In [1]: import numpy as np

In [2]: np.set_printoptions(precision=2, suppress=True, linewidth=100, floatmode="fixed")

In [3]: W0 = np.loadtxt("out18.csv", delimiter=",")

In [4]: W0
Out[4]: 
array([[-3.00, -9.00,  7.00, -3.00,  6.00, -8.00, -6.00,  8.00,  2.00,  9.00, -1.00,  2.00, -3.00,
         5.00],
       [ 2.00,  8.00,  1.00, -6.00,  2.00, -4.00,  6.00,  3.00, -9.00, -3.00,  3.00,  3.00,  2.00,
        -1.00],
       [ 6.00, -5.00, -2.00, -8.00, -7.00, -1.00,  1.00, -8.00,  7.00,  5.00,  8.00, -5.00,  4.00,
        -4.00],
       [-4.00,  8.00, -6.00,  7.00,  9.00, -8.00,  3.00,  0.00, -8.00, -3.00, -3.00, -9.00,  1.00,
        -9.00],
       [-3.00, -7.00, -5.00,  4.00, -1.00,  0.00,  9.00,  7.00,  4.00, -3.00,  8.00,  2.00,  8.00,
         5.00],
       [ 6.00, -4.00,  3.00,  4.00,  6.00,  2.00,  7.00, -7.00,  3.00, -3.00,  3.00,  1.00,  8.00,
        -2.00],
       [ 0.00,  0.00,  0.00,  0.00,  0.00,  0.00, -2.00, -2.00,  0.00, -1.00, -3.00,  1.00,  0.00,
         0.00],
       [ 0.00,  0.00,  0.00,  0.00,  0.00,  0.00,  3.00,  3.00,  2.00,  1.00,  0.00,  1.00, -2.00,
         1.00],
       [ 0.00,  0.00,  0.00,  0.00,  0.00,  0.00, -1.00, -3.00, -1.00,  1.00, -2.00, -1.00, -1.00,
         1.00],
       [ 0.00,  0.00,  0.00,  0.00,  0.00,  0.00, -1.00,  1.00,  1.00, -1.00,  1.00,  2.00, -3.00,
        -2.00],
       [ 0.00,  0.00,  0.00,  0.00,  0.00,  0.00, -3.00,  0.00, -1.00,  0.00,  2.00, -3.00,  1.00,
         3.00],
       [ 0.00,  0.00,  0.00,  0.00,  0.00,  0.00,  1.00,  3.00, -3.00,  3.00, -2.00,  0.00, -2.00,
        -2.00],
       [ 0.00,  0.00,  0.00,  0.00,  0.00,  0.00,  3.00, -1.00, -2.00,  0.00,  3.00,  0.00, -1.00,
         0.00],
       [ 0.00,  0.00,  0.00,  0.00,  0.00,  0.00, -1.00,  2.00,  0.00, -2.00,  1.00,  3.00, -3.00,
         0.00]])

In [5]: rng = np.random.default_rng(37)

In [6]: idx = rng.permutation(14)

In [7]: idx
Out[7]: array([ 8,  3, 10, 13, 12,  7,  1,  0,  5,  6,  9, 11,  4,  2])

In [8]: M2 = W0[idx][:, idx]

In [9]: np.sort(np.abs(np.linalg.eigvals(M2)))
Out[9]: 
array([ 1.33,  1.60,  1.73,  2.50,  2.74,  2.74,  5.23,  5.23,  6.16, 10.21, 10.92, 10.92, 13.58,
       13.58])
